$ python3 -q
>>> import numpy as np
>>> from numpy import linalg as LA
>>> np.set_printoptions(precision=3, suppress=True, linewidth=140, floatmode="fixed")
>>> rng = np.random.default_rng(5829)
>>> A = np.array([[-1, -1, -3], [-3, 3, 5], [-6, 8, -8]]) * (rng.random((3, 3)) < 0.3)
>>> print(A)
[[ 0 -1  0]
 [ 0  0  0]
 [-6  8  0]]
>>> left, sigma, Vt = LA.svd(A)
>>> print(sigma)
[10.032  0.598  0.000]
>>> out = left[:, :2] @ np.diag(sigma[:2]) @ Vt[:2]
>>> print(round(float(LA.norm(A - out) / LA.norm(A)), 3))
0.0
>>> print(np.round(LA.norm(A - out, 2), 3), sigma[2])
0.0 0.0
>>> print(round(float(np.abs(A - out).max()), 3))
0.0
>>> print(out.round(3) + 0)
[[ 0.000 -1.000  0.000]
 [ 0.000  0.000  0.000]
 [-6.000  8.000  0.000]]
>>> print(np.round(LA.norm(A, 2) / LA.norm(A), 3))
0.998
>>> print([round(float(x), 3) for x in LA.svd(A, compute_uv=False)[:3]])
[10.032, 0.598, 0.0]
>>> print(np.argsort(-LA.norm(A, axis=0).round(6), kind="stable")[:3])
[1 0 2]
>>> x0 = np.array([5, 8, 9])
>>> print(LA.norm(A @ x0) <= LA.norm(A, 2) * LA.norm(x0) + 1e-9)
True
>>> print(np.allclose(A[:-1].T @ LA.lstsq(A[:-1].T, A[-1])[0], A[-1]))
False
>>> rank = LA.matrix_rank(A)
>>> print(rank)
2
>>> null = LA.svd(A)[2][rank:].T
>>> print(null @ null.T)
[[0.000 0.000 0.000]
 [0.000 0.000 0.000]
 [0.000 0.000 1.000]]
>>> print(null[:, 0] / null[np.abs(null[:, 0]).round(6).argmax(), 0])
[0.000 0.000 1.000]
>>> print([int(LA.matrix_rank(A[:i])) for i in range(1, len(A) + 1)])
[1, 1, 2]
>>> K = np.array([[-0.4, 1.3, 1.0], [-3.1, 0.5, 0.9], [-0.2, 0.6, -1.9]])
>>> K[:, 0] *= 10
>>> print(K)
[[ -4.000   1.300   1.000]
 [-31.000   0.500   0.900]
 [ -2.000   0.600  -1.900]]
>>> # column 0 is much longer than the rest
>>> gram = K.T @ K
>>> print(LA.matrix_rank(gram))
3
>>> print(LA.eigvalsh(gram)[::-1])
[982.298   4.611   1.810]
>>> print(LA.svd(K, compute_uv=False) ** 2)
[982.298   4.611   1.810]
>>> print(np.diag(gram))
[981.000   2.300   5.420]
>>> left, sigma, Vt = LA.svd(K)
>>> print(sigma)
[31.342  2.147  1.345]
>>> print(np.argmax(sigma[:-1] / (sigma[1:] + 1e-6)) + 1)
1
>>> out = left[:, :1] @ np.diag(sigma[:1]) @ Vt[:1]
>>> print(round(np.abs(K - out).max(), 3))
1.956
>>> print(out)
[[ -4.052   0.091   0.117]
 [-30.996   0.693   0.892]
 [ -1.956   0.044   0.056]]
>>> print(LA.matrix_rank(out))
1
>>> feats = np.triu(rng.random((3, 3)) < 0.8, 1).astype(int)
>>> feats = feats + feats.T
>>> print(feats)
[[0 1 1]
 [1 0 1]
 [1 1 0]]
>>> r0 = np.array([-3, 5, -4])
>>> out = feats + np.outer(r0, np.eye(3)[0])
>>> print(np.round(LA.det(out) / LA.det(feats), 3), round(1 + LA.solve(feats, r0)[0], 3))
3.0 3.0
>>> print(out)
[[-3.000  1.000  1.000]
 [ 6.000  0.000  1.000]
 [-3.000  1.000  0.000]]
>>> print(LA.matrix_rank(LA.inv(out) - LA.inv(feats), tol=1e-8))
1
>>> out = np.array([[0, -2, 1], [1, 0, -2], [-2, 0, 1]])
>>> arr = out + out.T
>>> print(arr)
[[ 0 -1 -1]
 [-1  0 -2]
 [-1 -2  2]]
>>> # symmetric, so the eigenvalues are real
>>> idx = rng.permutation(3)
>>> print(idx)
[0 2 1]
>>> out = arr[idx][:, idx]
>>> print(np.allclose(out, arr))
False
>>> print(np.trace(out))
2
>>> print(out)
[[ 0 -1 -1]
 [-1  2 -2]
 [-1 -2  0]]
>>> w, V = LA.eigh(out)
>>> print(LA.eigvalsh(out + 3 * np.eye(3)))
[0.867 3.860 6.273]
>>> x0 = np.array([3, 2, 4])
>>> rhs = arr @ x0
>>> print(rhs)
[ -6 -11   1]
>>> print(LA.solve(arr, rhs))
[3.000 2.000 4.000]
>>> print(LA.solve(arr.T, arr[0]))
[ 1.000 -0.000 -0.000]
>>> r0 = np.array([3, 3, 2])
>>> out = arr + np.outer(r0, np.eye(3)[0])
>>> print(out)
[[ 3.000 -1.000 -1.000]
 [ 2.000  0.000 -2.000]
 [ 1.000 -2.000  2.000]]
>>> print(LA.matrix_rank(LA.inv(out) - LA.inv(arr), tol=1e-8))
1
>>> F = np.array([[4.0, 1.0, 0.0], [0.0, 4.0, 1.0], [0.0, 0.0, 4.0]])
>>> # triangular
>>> r0 = np.array([9, 9, 8])
>>> out = F + np.outer(r0, np.eye(3)[0])
>>> print(np.round(LA.det(out) / LA.det(F), 3), np.round(1 + LA.solve(F, r0)[0], 3))
2.813 2.812
>>> print(LA.matrix_rank(out - F))
1
>>> print(out)
[[13.000  1.000  0.000]
 [ 9.000  4.000  1.000]
 [ 8.000  0.000  4.000]]
>>> w, V = LA.eig(F)
>>> print(w)
[4.000 4.000 4.000]
>>> print(np.sort(LA.eigvals(F.T)))
[4.000 4.000 4.000]
>>> print(np.sort(LA.eigvals(F @ F)))
[16.000 16.000 16.000]
>>> print(np.prod(w))
64.0
>>> print(F @ V[:, 0] - w[0] * V[:, 0])
[0.000 0.000 0.000]
>>> W = np.array([[1, -2, 0, -2, -1], [-2, 2, 0, 0, -2], [1, 1, -1, -1, -1]])
>>> c = np.array([-1, 0, -2, 0, 2])
>>> hid = np.maximum(F @ W + c, 0)
>>> print(hid)
[[1.000 0.000 0.000 0.000 0.000]
 [0.000 9.000 0.000 0.000 0.000]
 [3.000 4.000 0.000 0.000 0.000]]
>>> W2 = np.array([[-5, -1, -9], [-4, -3, -8], [3, -9, 9], [3, 5, 8], [0, -5, -7]])
>>> print(hid @ W2)
[[ -5.000  -1.000  -9.000]
 [-36.000 -27.000 -72.000]
 [-31.000 -15.000 -59.000]]
>>> print(W @ W2)
[[ -3   0  -2]
 [  2   6  16]
 [-15   5 -27]]
>>> print((hid @ W2).round(6).argmax(axis=1))
[1 1 1]
>>> M = np.load("case0.npy")
>>> print(M)
[[  0.857  -1.200   0.200]
 [  0.400   1.800   0.100]
 [  2.500  -0.600   0.600]
 [  1.154  -0.700   0.300]
 [ -4.879  -0.600  -1.200]
 [ -4.198   0.700  -1.000]
 [-10.727  -0.800  -2.700]
 [ -1.273   0.100  -0.300]
 [ -1.555  -0.400  -0.400]
 [ -2.053   1.300  -0.500]
 [ -0.344   1.200  -0.100]
 [ -0.061   0.800   0.000]
 [ -0.709  -1.000  -0.200]
 [ -5.005  -0.500  -1.300]]
>>> # column 0 dominates
>>> x0 = np.array([2, 3, -1])
>>> rhs = M @ x0
>>> c, lr = np.zeros(3), 1 / LA.norm(M, 2) ** 2
>>> for i in range(50):
...     c -= lr * M.T @ (M @ c - rhs)
...     if i % 10 == 0: print(i, round(LA.norm(M @ c - rhs), 3))
... 
0 9.555
10 5.335
20 2.98
30 1.666
40 0.935
>>> print(c)
[1.646 2.826 0.439]
>>> out = np.c_[M[:, :1] @ np.array([[8]]), np.array([0, -3, -2, -1, -1, 0, -1, -2, -3, -1, -3, -2, -2, 2])]
>>> print(out)
[[  6.856   0.000]
 [  3.200  -3.000]
 [ 20.000  -2.000]
 [  9.232  -1.000]
 [-39.032  -1.000]
 [-33.584   0.000]
 [-85.816  -1.000]
 [-10.184  -2.000]
 [-12.440  -3.000]
 [-16.424  -1.000]
 [ -2.752  -3.000]
 [ -0.488  -2.000]
 [ -5.672  -2.000]
 [-40.040   2.000]]
>>> print(LA.matrix_rank(np.c_[M, out]))
4
>>> print(np.round(LA.norm(out - M @ LA.lstsq(M, out)[0], axis=0), 3) + 0)
[0.000 6.791]
>>> W0 = np.load("arr.npy")
>>> print(W0)
[[-0.290  0.092  0.953]
 [ 0.677 -0.684  0.272]
 [ 0.677  0.724  0.136]]
>>> # keeps lengths
>>> idx = rng.permutation(3)
>>> print(idx)
[0 1 2]
>>> out = W0[idx][:, idx]
>>> print(np.allclose(out, W0))
True
>>> print(round(np.trace(out), 3))
-0.838
>>> print(out)
[[-0.290  0.092  0.953]
 [ 0.677 -0.684  0.272]
 [ 0.677  0.724  0.136]]
>>> print(np.sort(np.abs(LA.eigvals(out))))
[1.000 1.000 1.000]
>>> print(round(float(LA.det(out)), 3), np.round(LA.det(W0[idx]), 3))
1.0 1.0
>>> print(np.diag(out))
[-0.290 -0.684  0.136]
>>> out = np.array([[2]])
>>> W2 = np.array([[0, 1], [-1, 2]])
>>> data = np.block([[out, np.zeros((1, 2))], [np.zeros((2, 1)), W2]])
>>> print(data)
[[ 2.000  0.000  0.000]
 [ 0.000  0.000  1.000]
 [ 0.000 -1.000  2.000]]
>>> # splits into 2 blocks
>>> print(LA.matrix_power(data, 4))
[[16.000  0.000  0.000]
 [ 0.000 -3.000  4.000]
 [ 0.000 -4.000  5.000]]
>>> print(np.sort(np.abs(LA.eigvals(data))))
[1.000 1.000 2.000]
>>> LA.determinant(data)
Traceback (most recent call last):
  File "<python-input-122>", line 1, in <module>
    LA.determinant(data)
    ^^^^^^^^^^^^^^
AttributeError: module 'numpy.linalg' has no attribute 'determinant'
>>> gram = np.cov(M, rowvar=False)
>>> print(M.std(axis=0))
[3.284 0.934 0.822]
>>> print(np.median(M, axis=0))
[-0.991 -0.450 -0.250]
>>> print(np.round(LA.eigvalsh(gram)[::-1], 3) + 0)
[12.368  0.914  0.000]
>>> r0 = np.array([1, 1, 3])
>>> out = data + np.outer(r0, np.eye(3)[2])
>>> print(round(LA.det(out) / LA.det(data), 3), round(float(1 + LA.solve(data, r0)[2]), 3))
2.0 2.0
>>> print(LA.matrix_rank(LA.inv(out) - LA.inv(data), tol=1e-8))
1
>>> print(np.round(LA.det(data), 3))
2.0
>>> print(data @ data)
[[ 4.000  0.000  0.000]
 [ 0.000 -1.000  2.000]
 [ 0.000 -2.000  3.000]]
>>> print((LA.matrix_power((data != 0) + (data.T != 0) + np.eye(3), 3) > 0).astype(int))
[[1 0 0]
 [0 1 1]
 [0 1 1]]
>>> print((data != 0).astype(int))
[[1 0 0]
 [0 0 1]
 [0 1 1]]
